$ python -q
>>> import numpy as np
>>> np.set_printoptions(suppress=True, linewidth=160)
>>> rd = lambda a: np.round(a, 3) + 0
>>> A = np.load("sample3.npy")
>>> print(rd(A))
[[-1.212 -0.43   0.758  0.205 -0.228 -0.6    0.114 -0.228 -0.177  0.028  0.017 -1.105]
 [-0.291 -0.961 -0.174 -0.506 -0.107  0.973 -0.825 -0.438  0.339 -0.161 -0.852 -0.092]
 [ 0.242 -0.378 -0.308  0.775 -0.486  0.081 -0.019 -0.438  0.713  1.417  0.372 -0.114]
 [ 0.291 -0.836  1.153 -0.774  0.038 -0.323  0.364 -0.083 -0.034  0.452  0.19   0.896]
 [ 0.63   0.711  0.557 -0.191 -0.289  0.424  0.011 -0.447 -0.986  0.693 -0.741 -0.536]
 [ 0.339 -0.54   0.113  0.235  0.308  0.307  0.542  1.509  0.157  0.288 -0.592 -0.553]
 [ 0.485 -0.407  0.308  0.481  1.428  0.302 -0.465 -0.382 -0.351 -0.076  0.68  -0.437]
 [-0.097 -0.011 -0.446 -0.037  0.692 -1.245 -0.715  0.075 -0.15   0.592 -0.896  0.267]
 [-0.582 -0.183 -0.98  -0.891  0.485  0.291  0.804 -0.143 -0.579  0.624  0.368 -0.161]
 [ 0.727 -1.017 -0.616  0.289 -0.716 -0.522  0.134 -0.166 -0.923 -0.513  0.049 -0.156]
 [ 0.727  0.142 -0.1   -1.135 -0.177 -0.491 -0.427  0.12   0.671 -0.033  0.481 -1.   ]
 [-0.388  0.013  0.06  -0.104 -0.472  0.266 -1.142  0.93  -0.751  0.435  0.752  0.229]]
>>> f = np.array([3, 1, 2, 2, -3, -1, 0, 3, -2, 1, 0, -3])
>>> other = A + np.outer(f, np.eye(12)[4])
>>> print(rd(other))
[[-1.212 -0.43   0.758  0.205  2.772 -0.6    0.114 -0.228 -0.177  0.028  0.017 -1.105]
 [-0.291 -0.961 -0.174 -0.506  0.893  0.973 -0.825 -0.438  0.339 -0.161 -0.852 -0.092]
 [ 0.242 -0.378 -0.308  0.775  1.514  0.081 -0.019 -0.438  0.713  1.417  0.372 -0.114]
 [ 0.291 -0.836  1.153 -0.774  2.038 -0.323  0.364 -0.083 -0.034  0.452  0.19   0.896]
 [ 0.63   0.711  0.557 -0.191 -3.289  0.424  0.011 -0.447 -0.986  0.693 -0.741 -0.536]
 [ 0.339 -0.54   0.113  0.235 -0.692  0.307  0.542  1.509  0.157  0.288 -0.592 -0.553]
 [ 0.485 -0.407  0.308  0.481  1.428  0.302 -0.465 -0.382 -0.351 -0.076  0.68  -0.437]
 [-0.097 -0.011 -0.446 -0.037  3.692 -1.245 -0.715  0.075 -0.15   0.592 -0.896  0.267]
 [-0.582 -0.183 -0.98  -0.891 -1.515  0.291  0.804 -0.143 -0.579  0.624  0.368 -0.161]
 [ 0.727 -1.017 -0.616  0.289  0.284 -0.522  0.134 -0.166 -0.923 -0.513  0.049 -0.156]
 [ 0.727  0.142 -0.1   -1.135 -0.177 -0.491 -0.427  0.12   0.671 -0.033  0.481 -1.   ]
 [-0.388  0.013  0.06  -0.104 -3.472  0.266 -1.142  0.93  -0.751  0.435  0.752  0.229]]
